$ python3 -q
>>> import numpy as np
>>> np.set_printoptions(suppress=True, linewidth=140)
>>> r0 = np.array([4, 1, 3, 3, 0, 2, 0, 1])
>>> arr = np.array([np.roll(r0, i) for i in range(8)])
>>> arr
array([[4, 1, 3, 3, 0, 2, 0, 1],
       [1, 4, 1, 3, 3, 0, 2, 0],
       [0, 1, 4, 1, 3, 3, 0, 2],
       [2, 0, 1, 4, 1, 3, 3, 0],
       [0, 2, 0, 1, 4, 1, 3, 3],
       [3, 0, 2, 0, 1, 4, 1, 3],
       [3, 3, 0, 2, 0, 1, 4, 1],
       [1, 3, 3, 0, 2, 0, 1, 4]])
>>> print((arr @ arr)[0])
[30 14 35 30 19 34 14 20]
>>> ang = np.radians(135)
>>> r_ = np.eye(8)
>>> r_[3, 3] = r_[1, 1] = np.cos(ang)
>>> r_[3, 1], r_[1, 3] = -np.sin(ang), np.sin(ang)
>>> r_.round(2)
array([[ 1.  ,  0.  ,  0.  ,  0.  ,  0.  ,  0.  ,  0.  ,  0.  ],
       [ 0.  , -0.71,  0.  ,  0.71,  0.  ,  0.  ,  0.  ,  0.  ],
       [ 0.  ,  0.  ,  1.  ,  0.  ,  0.  ,  0.  ,  0.  ,  0.  ],
       [ 0.  , -0.71,  0.  , -0.71,  0.  ,  0.  ,  0.  ,  0.  ],
       [ 0.  ,  0.  ,  0.  ,  0.  ,  1.  ,  0.  ,  0.  ,  0.  ],
       [ 0.  ,  0.  ,  0.  ,  0.  ,  0.  ,  1.  ,  0.  ,  0.  ],
       [ 0.  ,  0.  ,  0.  ,  0.  ,  0.  ,  0.  ,  1.  ,  0.  ],
       [ 0.  ,  0.  ,  0.  ,  0.  ,  0.  ,  0.  ,  0.  ,  1.  ]])
>>> B = arr @ r_.T
>>> B.round(2) + 0
array([[ 4.  ,  1.41,  3.  , -2.83,  0.  ,  2.  ,  0.  ,  1.  ],
       [ 1.  , -0.71,  1.  , -4.95,  3.  ,  0.  ,  2.  ,  0.  ],
       [ 0.  ,  0.  ,  4.  , -1.41,  3.  ,  3.  ,  0.  ,  2.  ],
       [ 2.  ,  2.83,  1.  , -2.83,  1.  ,  3.  ,  3.  ,  0.  ],
       [ 0.  , -0.71,  0.  , -2.12,  4.  ,  1.  ,  3.  ,  3.  ],
       [ 3.  ,  0.  ,  2.  ,  0.  ,  1.  ,  4.  ,  1.  ,  3.  ],
       [ 3.  , -0.71,  0.  , -3.54,  0.  ,  1.  ,  4.  ,  1.  ],
       [ 1.  , -2.12,  3.  , -2.12,  2.  ,  0.  ,  1.  ,  4.  ]])
>>> M = np.load("w.npy")
>>> M
array([[0, 0, 0, 0, 1, 0, 0, 0, 0, 0, 0, 0],
       [0, 0, 0, 0, 0, 0, 0, 0, 1, 0, 0, 0],
       [0, 1, 0, 0, 0, 0, 0, 0, 0, 0, 0, 0],
       [0, 0, 0, 0, 0, 0, 0, 0, 0, 0, 0, 1],
       [0, 0, 0, 0, 0, 0, 1, 0, 0, 0, 0, 0],
       [0, 0, 0, 0, 0, 0, 0, 0, 0, 1, 0, 0],
       [0, 0, 0, 0, 0, 0, 0, 1, 0, 0, 0, 0],
       [1, 0, 0, 0, 0, 0, 0, 0, 0, 0, 0, 0],
       [0, 0, 1, 0, 0, 0, 0, 0, 0, 0, 0, 0],
       [0, 0, 0, 0, 0, 0, 0, 0, 0, 0, 1, 0],
       [0, 0, 0, 0, 0, 1, 0, 0, 0, 0, 0, 0],
       [0, 0, 0, 1, 0, 0, 0, 0, 0, 0, 0, 0]])
>>> # 4 groups of indices that never mix
>>> M[:, 1] @ M[:, 7]
np.int64(0)
>>> np.round(np.linalg.norm(M, axis=0), 2)
array([1., 1., 1., 1., 1., 1., 1., 1., 1., 1., 1., 1.])
>>> rng = np.random.default_rng(394)
>>> idx = rng.permutation(12)
>>> B = M[:, idx] * rng.choice([-1, 1], 12)
>>> print(B)
[[ 0  0  1  0  0  0  0  0  0  0  0  0]
 [ 0  0  0  0  0  0  0  1  0  0  0  0]
 [ 0  0  0  0  0  0  0  0  0  0  0 -1]
 [ 0  0  0  0  0  0  0  0  0 -1  0  0]
 [ 0  0  0 -1  0  0  0  0  0  0  0  0]
 [ 0  0  0  0  0  0  0  0 -1  0  0  0]
 [ 0  0  0  0  0  1  0  0  0  0  0  0]
 [-1  0  0  0  0  0  0  0  0  0  0  0]
 [ 0  0  0  0  0  0  0  0  0  0  1  0]
 [ 0  0  0  0 -1  0  0  0  0  0  0  0]
 [ 0  1  0  0  0  0  0  0  0  0  0  0]
 [ 0  0  0  0  0  0 -1  0  0  0  0  0]]
>>> U, _, Vt = np.linalg.svd(M.T @ B)
>>> U @ Vt
array([[-1.,  0.,  0.,  0.,  0.,  0.,  0.,  0.,  0.,  0.,  0.,  0.],
       [ 0.,  0.,  0.,  0.,  0.,  0.,  0.,  0.,  0.,  0.,  0., -1.],
       [ 0.,  0.,  0.,  0.,  0.,  0.,  0.,  0.,  0.,  0.,  1.,  0.],
       [ 0.,  0.,  0.,  0.,  0.,  0., -1.,  0.,  0.,  0.,  0.,  0.],
       [ 0.,  0.,  1.,  0.,  0.,  0.,  0.,  0.,  0.,  0.,  0.,  0.],
       [ 0.,  1.,  0.,  0.,  0.,  0.,  0.,  0.,  0.,  0.,  0.,  0.],
       [ 0.,  0.,  0., -1.,  0.,  0.,  0.,  0.,  0.,  0.,  0.,  0.],
       [ 0.,  0.,  0.,  0.,  0.,  1.,  0.,  0.,  0.,  0.,  0.,  0.],
       [ 0.,  0.,  0.,  0.,  0.,  0.,  0.,  1.,  0.,  0.,  0.,  0.],
       [ 0.,  0.,  0.,  0.,  0.,  0.,  0.,  0., -1.,  0.,  0.,  0.],
       [ 0.,  0.,  0.,  0., -1.,  0.,  0.,  0.,  0.,  0.,  0.,  0.],
       [ 0.,  0.,  0.,  0.,  0.,  0.,  0.,  0.,  0., -1.,  0.,  0.]])
>>> idx
array([ 0,  5,  4,  6, 10,  7,  3,  8,  9, 11,  2,  1])
>>> np.round(np.linalg.lstsq(M, B)[0], 2)
array([[-1.,  0.,  0.,  0.,  0.,  0.,  0.,  0.,  0.,  0.,  0.,  0.],
       [ 0.,  0.,  0.,  0.,  0.,  0.,  0.,  0.,  0.,  0.,  0., -1.],
       [ 0.,  0.,  0.,  0.,  0.,  0.,  0.,  0.,  0.,  0.,  1.,  0.],
       [ 0.,  0.,  0.,  0.,  0.,  0., -1.,  0.,  0.,  0.,  0.,  0.],
       [ 0.,  0.,  1.,  0.,  0.,  0.,  0.,  0.,  0.,  0.,  0.,  0.],
       [ 0.,  1.,  0.,  0.,  0.,  0.,  0.,  0.,  0.,  0.,  0.,  0.],
       [ 0.,  0.,  0., -1.,  0.,  0.,  0.,  0.,  0.,  0.,  0.,  0.],
       [ 0.,  0.,  0.,  0.,  0.,  1.,  0.,  0.,  0.,  0.,  0.,  0.],
       [ 0.,  0.,  0.,  0.,  0.,  0.,  0.,  1.,  0.,  0.,  0.,  0.],
       [ 0.,  0.,  0.,  0.,  0.,  0.,  0.,  0., -1.,  0.,  0.,  0.],
       [ 0.,  0.,  0.,  0., -1.,  0.,  0.,  0.,  0.,  0.,  0.,  0.],
       [ 0.,  0.,  0.,  0.,  0.,  0.,  0.,  0.,  0., -1.,  0.,  0.]])
>>> round(float(np.linalg.det(M)), 2)
1.0
>>> M @ M
array([[0, 0, 0, 0, 0, 0, 1, 0, 0, 0, 0, 0],
       [0, 0, 1, 0, 0, 0, 0, 0, 0, 0, 0, 0],
       [0, 0, 0, 0, 0, 0, 0, 0, 1, 0, 0, 0],
       [0, 0, 0, 1, 0, 0, 0, 0, 0, 0, 0, 0],
       [0, 0, 0, 0, 0, 0, 0, 1, 0, 0, 0, 0],
       [0, 0, 0, 0, 0, 0, 0, 0, 0, 0, 1, 0],
       [1, 0, 0, 0, 0, 0, 0, 0, 0, 0, 0, 0],
       [0, 0, 0, 0, 1, 0, 0, 0, 0, 0, 0, 0],
       [0, 1, 0, 0, 0, 0, 0, 0, 0, 0, 0, 0],
       [0, 0, 0, 0, 0, 1, 0, 0, 0, 0, 0, 0],
       [0, 0, 0, 0, 0, 0, 0, 0, 0, 1, 0, 0],
       [0, 0, 0, 0, 0, 0, 0, 0, 0, 0, 0, 1]])
>>> np.round(np.sort(np.linalg.eigvals(M).real), 2) + 0
array([-1. , -1. , -0.5, -0.5, -0.5, -0.5,  0. ,  0. ,  1. ,  1. ,  1. ,  1. ])
>>> print((M != 0).astype(int))
[[0 0 0 0 1 0 0 0 0 0 0 0]
 [0 0 0 0 0 0 0 0 1 0 0 0]
 [0 1 0 0 0 0 0 0 0 0 0 0]
 [0 0 0 0 0 0 0 0 0 0 0 1]
 [0 0 0 0 0 0 1 0 0 0 0 0]
 [0 0 0 0 0 0 0 0 0 1 0 0]
 [0 0 0 0 0 0 0 1 0 0 0 0]
 [1 0 0 0 0 0 0 0 0 0 0 0]
 [0 0 1 0 0 0 0 0 0 0 0 0]
 [0 0 0 0 0 0 0 0 0 0 1 0]
 [0 0 0 0 0 1 0 0 0 0 0 0]
 [0 0 0 1 0 0 0 0 0 0 0 0]]
>>> np.linalg.matrix_power(M, 100)
array([[1, 0, 0, 0, 0, 0, 0, 0, 0, 0, 0, 0],
       [0, 0, 0, 0, 0, 0, 0, 0, 1, 0, 0, 0],
       [0, 1, 0, 0, 0, 0, 0, 0, 0, 0, 0, 0],
       [0, 0, 0, 1, 0, 0, 0, 0, 0, 0, 0, 0],
       [0, 0, 0, 0, 1, 0, 0, 0, 0, 0, 0, 0],
       [0, 0, 0, 0, 0, 0, 0, 0, 0, 1, 0, 0],
       [0, 0, 0, 0, 0, 0, 1, 0, 0, 0, 0, 0],
       [0, 0, 0, 0, 0, 0, 0, 1, 0, 0, 0, 0],
       [0, 0, 1, 0, 0, 0, 0, 0, 0, 0, 0, 0],
       [0, 0, 0, 0, 0, 0, 0, 0, 0, 0, 1, 0],
       [0, 0, 0, 0, 0, 1, 0, 0, 0, 0, 0, 0],
       [0, 0, 0, 0, 0, 0, 0, 0, 0, 0, 0, 1]])
>>> p = np.eye(12)[8]
>>> for _ in range(6):
...     p = p @ M
...     print(p.round(2))
... 
[0. 0. 1. 0. 0. 0. 0. 0. 0. 0. 0. 0.]
[0. 1. 0. 0. 0. 0. 0. 0. 0. 0. 0. 0.]
[0. 0. 0. 0. 0. 0. 0. 0. 1. 0. 0. 0.]
[0. 0. 1. 0. 0. 0. 0. 0. 0. 0. 0. 0.]
[0. 1. 0. 0. 0. 0. 0. 0. 0. 0. 0. 0.]
[0. 0. 0. 0. 0. 0. 0. 0. 1. 0. 0. 0.]
>>> feats = np.load("run3.npy")
>>> feats.round(2) + 0
array([[0.  , 0.03, 0.01, 0.  , 0.  , 0.  , 0.03, 0.  , 0.03, 0.02, 0.02, 0.02, 0.01],
       [0.03, 0.2 , 0.09, 0.03, 0.03, 0.03, 0.2 , 0.03, 0.2 , 0.14, 0.14, 0.14, 0.09],
       [0.01, 0.09, 0.04, 0.01, 0.01, 0.01, 0.09, 0.01, 0.09, 0.06, 0.06, 0.06, 0.04],
       [0.  , 0.03, 0.01, 0.  , 0.  , 0.  , 0.03, 0.  , 0.03, 0.02, 0.02, 0.02, 0.01],
       [0.  , 0.03, 0.01, 0.  , 0.  , 0.  , 0.03, 0.  , 0.03, 0.02, 0.02, 0.02, 0.01],
       [0.  , 0.03, 0.01, 0.  , 0.  , 0.  , 0.03, 0.  , 0.03, 0.02, 0.02, 0.02, 0.01],
       [0.03, 0.2 , 0.09, 0.03, 0.03, 0.03, 0.2 , 0.03, 0.2 , 0.14, 0.14, 0.14, 0.09],
       [0.  , 0.03, 0.01, 0.  , 0.  , 0.  , 0.03, 0.  , 0.03, 0.02, 0.02, 0.02, 0.01],
       [0.03, 0.2 , 0.09, 0.03, 0.03, 0.03, 0.2 , 0.03, 0.2 , 0.14, 0.14, 0.14, 0.09],
       [0.02, 0.14, 0.06, 0.02, 0.02, 0.02, 0.14, 0.02, 0.14, 0.1 , 0.1 , 0.1 , 0.06],
       [0.02, 0.14, 0.06, 0.02, 0.02, 0.02, 0.14, 0.02, 0.14, 0.1 , 0.1 , 0.1 , 0.06],
       [0.02, 0.14, 0.06, 0.02, 0.02, 0.02, 0.14, 0.02, 0.14, 0.1 , 0.1 , 0.1 , 0.06],
       [0.01, 0.09, 0.04, 0.01, 0.01, 0.01, 0.09, 0.01, 0.09, 0.06, 0.06, 0.06, 0.04]])
>>> # applying it twice changes nothing
>>> U, sig, Vt = np.linalg.svd(feats)
>>> np.argmax(sig[:-1] / (sig[1:] + 1e-6)) + 1
np.int64(1)
>>> sig.round(2) + 0
array([1., 0., 0., 0., 0., 0., 0., 0., 0., 0., 0., 0., 0.])
>>> B = U[:, :1] @ np.diag(sig[:1]) @ Vt[:1]
>>> np.linalg.matrix_rank(B)
np.int64(1)
>>> rank = np.linalg.matrix_rank(feats)
>>> rank
np.int64(1)
>>> ns = np.linalg.svd(feats)[2][rank:].T
>>> np.allclose(feats @ ns, 0)
True
>>> [int(np.linalg.matrix_rank(feats[:, :j + 1])) for j in range(13)]
[1, 1, 1, 1, 1, 1, 1, 1, 1, 1, 1, 1, 1]
>>> [int(np.linalg.matrix_rank(feats[:i])) for i in range(1, len(feats) + 1)]
[1, 1, 1, 1, 1, 1, 1, 1, 1, 1, 1, 1, 1]
>>> np.linalg.matrix_rank(feats.T @ feats), np.linalg.matrix_rank(feats @ feats.T)
(np.int64(1), np.int64(1))
>>> [round(float(x), 2) for x in np.linalg.svd(feats, compute_uv=False)[:3]]
[1.0, 0.0, 0.0]
>>> np.linalg.matrix_rank(feats, rtol=0.1)
np.int64(1)
>>> print(np.linalg.cond(feats) > 100)
True
>>> w, V = np.linalg.eigh(feats)
>>> x = np.array([-2, -1, -3, 0, 1, 1, -3, 1, -2, 1, 2, -1, 0])
>>> round(x @ feats @ x / (x @ x), 2), np.round(w[0], 2), round(float(w[-1]), 2)
(np.float64(0.18), np.float64(-0.0), 1.0)
>>> np.round(np.linalg.eigvalsh(feats[1:, 1:]), 2) + 0
array([0., 0., 0., 0., 0., 0., 0., 0., 0., 0., 0., 1.])
>>> blk = np.stack([feats, -3 * feats, feats[::-1]])
>>> (blk @ feats.T).shape
(3, 13, 13)
>>> blk.shape
(3, 13, 13)
>>> print(np.round(np.einsum("bij,cij->bc", blk, blk), 2))
[[ 1.   -3.    0.74]
 [-3.    9.   -2.22]
 [ 0.74 -2.22  1.  ]]
>>> print(np.round(np.linalg.det(blk), 2))
[0. 0. 0.]
>>> X = np.load("out4.npy")
>>> X
array([[-3,  0,  0,  0,  0,  0,  0,  0,  0,  0,  0,  0,  0],
       [-2,  2,  0,  0,  0,  0,  0,  0,  0,  0,  0,  0,  0],
       [ 1,  0, -2,  0,  0,  0,  0,  0,  0,  0,  0,  0,  0],
       [ 2,  2, -1,  2,  0,  0,  0,  0,  0,  0,  0,  0,  0],
       [-1,  3, -3, -3,  0,  0,  0,  0,  0,  0,  0,  0,  0],
       [ 1, -1, -3, -3, -3,  2,  0,  0,  0,  0,  0,  0,  0],
       [ 0, -3,  1, -1, -2, -1,  0,  0,  0,  0,  0,  0,  0],
       [ 2, -1, -3, -1,  1,  1,  0,  3,  0,  0,  0,  0,  0],
       [-3,  1,  2,  2,  1,  2, -1,  3,  2,  0,  0,  0,  0],
       [-3,  0,  3,  3,  0, -2, -3, -2,  3,  0,  0,  0,  0],
       [ 3, -1, -1,  2, -3,  3,  3, -3,  2, -2, -3,  0,  0],
       [ 0,  3,  0, -2, -2, -2, -2, -2, -2, -1,  0,  1,  0],
       [ 3, -1,  1,  3, -2,  1,  0, -1,  0, -2, -1,  0, -3]])
>>> B = X[0, 0] * X[1:] - np.outer(X[1:, 0], X[0])
>>> B
array([[ 0, -6,  0,  0,  0,  0,  0,  0,  0,  0,  0,  0,  0],
       [ 0,  0,  6,  0,  0,  0,  0,  0,  0,  0,  0,  0,  0],
       [ 0, -6,  3, -6,  0,  0,  0,  0,  0,  0,  0,  0,  0],
       [ 0, -9,  9,  9,  0,  0,  0,  0,  0,  0,  0,  0,  0],
       [ 0,  3,  9,  9,  9, -6,  0,  0,  0,  0,  0,  0,  0],
       [ 0,  9, -3,  3,  6,  3,  0,  0,  0,  0,  0,  0,  0],
       [ 0,  3,  9,  3, -3, -3,  0, -9,  0,  0,  0,  0,  0],
       [ 0, -3, -6, -6, -3, -6,  3, -9, -6,  0,  0,  0,  0],
       [ 0,  0, -9, -9,  0,  6,  9,  6, -9,  0,  0,  0,  0],
       [ 0,  3,  3, -6,  9, -9, -9,  9, -6,  6,  9,  0,  0],
       [ 0, -9,  0,  6,  6,  6,  6,  6,  6,  3,  0, -3,  0],
       [ 0,  3, -3, -9,  6, -3,  0,  3,  0,  6,  3,  0,  9]])
>>> np.flatnonzero(~B.round(6).any(axis=1))
array([], dtype=int64)
>>> np.linalg.matrix_rank(B), np.linalg.matrix_rank(X)
(np.int64(11), np.int64(12))
>>> np.round(X[:, 0] / X[0, 0], 2)
array([ 1.  ,  0.67, -0.33, -0.67,  0.33, -0.33, -0.  , -0.67,  1.  ,  1.  , -1.  , -0.  , -1.  ])
>>> U, sig, Vt = np.linalg.svd(X)
>>> V = Vt[:(sig > 1e-8).sum()]
>>> x = X[8] + 4 * X[0] + rng.integers(2) * np.eye(13)[9]
>>> x
array([-15.,   1.,   2.,   2.,   1.,   2.,  -1.,   3.,   2.,   0.,   0.,   0.,   0.])
>>> np.round(np.diag(V.T @ V), 2)
array([1.  , 1.  , 1.  , 1.  , 1.  , 1.  , 1.  , 1.  , 1.  , 0.62, 0.83, 0.62, 0.93])
>>> np.allclose(V.T @ V @ x, x)
True
>>> rank = np.linalg.matrix_rank(X)
>>> rank
np.int64(12)
>>> ns = np.linalg.svd(X)[2][rank:].T
>>> np.round(ns[:, 0] / ns[np.abs(ns[:, 0]).round(6).argmax(), 0], 2) + 0
array([ 0.  ,  0.  ,  0.  ,  0.  ,  0.  ,  0.  ,  0.  ,  0.  ,  0.  ,  1.  , -0.67,  1.  , -0.44])
>>> print([int(np.linalg.matrix_rank(np.delete(X, i, axis=0))) for i in range(13)])
[12, 12, 12, 12, 12, 11, 11, 11, 11, 11, 11, 11, 11]
>>> np.round(X @ ns, 2) + 0
array([[0.],
       [0.],
       [0.],
       [0.],
       [0.],
       [0.],
       [0.],
       [0.],
       [0.],
       [0.],
       [0.],
       [0.],
       [0.]])
>>> print(np.linalg.matrix_rank(X.T @ X), np.linalg.matrix_rank(X @ X.T))
12 12
>>> idx = rng.permutation(13)
>>> idx
array([12,  7,  5,  8,  6,  2,  1, 11,  9,  3,  0, 10,  4])
>>> B = X[idx][:, idx]
>>> round(np.linalg.det(B), 2), round(np.linalg.det(X[idx]), 2)
(np.float64(0.0), np.float64(-0.0))
>>> np.diag(B)
array([-3,  3,  2,  2,  0, -2,  2,  1,  0,  2, -3, -3,  0])
>>> np.unique(X.round(6), axis=0).shape
(13, 13)
>>> round(float(np.trace(np.linalg.pinv(X) @ X)), 2)
12.0
>>> np.abs(np.diag(np.linalg.qr(X)[1])) > 1e-9
array([ True,  True,  True,  True,  True,  True,  True,  True,  True,  True,  True,  True, False])
>>> J = np.loadtxt("layer1.csv", delimiter=",")
>>> J
array([[ -7.,   3.,   4.,  -5.,   4.,   8.,   4.,   3.,  -3.],
       [ -5.,   9.,  -1., -14.,  -1.,   5.,   8.,  10.,   0.],
       [ -2.,  10.,   0.,  -6.,  -5.,   3.,   1.,  19.,  -7.],
       [ -6.,  15.,   1.,  -8., -11.,   7.,   8.,  21., -11.],
       [ -8.,  14.,  -3.,  -4., -16.,   5.,  13.,  28.,  -6.],
       [  1.,   6.,   4.,   0., -12.,   9.,   5.,  24.,   3.],
       [  7.,  -1.,   7.,  -3.,  -8.,   3.,   5.,  19.,   0.],
       [ 10.,  -2.,   3.,   3.,  -4.,  -4.,   0.,  16.,  -7.],
       [  1.,   4.,  12.,  12.,  -4.,   2.,   8.,  16., -16.],
       [  2.,  10.,   7.,  16.,  -3.,  -3.,  15.,  13.,  -8.],
       [ 11.,   1.,   4.,   7.,   6.,   6.,  10.,  20.,  -4.],
       [  4.,  -5.,   3.,  14.,  15.,  11.,  13.,  14.,  -2.],
       [  2.,   2.,   7.,  21.,  24.,   2.,   8.,   8.,   0.],
       [ -5.,  -1.,  14.,  30.,  32.,  -2.,   4.,   1.,   0.],
       [ -4.,  -6.,   5.,  33.,  28.,  -1.,  10.,   5.,   8.],
       [ -6., -11.,  -3.,  36.,  29.,   1.,  13.,  13.,  15.],
       [ -2., -19.,   3.,  37.,  20.,  -6.,  19.,  20.,  10.],
       [  4., -17.,  -4.,  28.,  16.,  -3.,  26.,  24.,  15.],
       [  8., -15., -11.,  29.,  23., -10.,  23.,  15.,   9.],
       [  4.,  -7., -15.,  25.,  29., -19.,  25.,  24.,   0.],
       [ 13., -15., -11.,  18.,  24., -28.,  19.,  30.,   7.],
       [  5., -22., -17.,  16.,  29., -25.,  18.,  33.,   7.],
       [  3., -21., -14.,  14.,  21., -19.,  12.,  25.,  -1.],
       [ -6., -19.,  -5.,  14.,  30., -15.,  15.,  24.,   1.],
       [  2., -21.,  -2.,  17.,  39.,  -6.,   6.,  18.,  -5.],
       [  2., -18.,  -1.,  19.,  36.,   1.,  14.,  14.,  -2.],
       [ 10., -14.,   1.,  13.,  44.,   5.,  22.,   7.,   5.],
       [ 15.,  -7.,  -3.,  17.,  53.,   6.,  27.,   8.,   1.],
       [ 12.,  -1., -11.,  14.,  47.,   6.,  18.,   2.,  -1.],
       [  5.,  -6.,  -2.,  14.,  45.,  13.,  15.,  -5.,   5.]])
>>> gram = np.cov(J, rowvar=False)
>>> np.round(J.std(axis=0), 2)
array([ 6.4 , 11.03,  7.56, 13.29, 19.47, 10.3 ,  7.29,  9.06,  7.03])
>>> np.median(J, axis=0)
array([ 2. , -5.5, -0.5, 14. , 22. ,  1.5, 13. , 16. ,  0. ])
>>> print(np.round(np.linalg.eigvalsh(gram)[::-1], 2))
[634.32 212.9  101.35  48.25  36.34  32.35  19.17   9.52   8.71]
>>> np.round(np.polyfit(J[:, 1], J[:, 0], 1), 2)
array([-0.17,  1.44])
>>> np.argwhere(np.triu(np.abs(np.corrcoef(J.T)) > 0.8, 1))
array([], shape=(0, 2), dtype=int64)
>>> gram.shape
(9, 9)
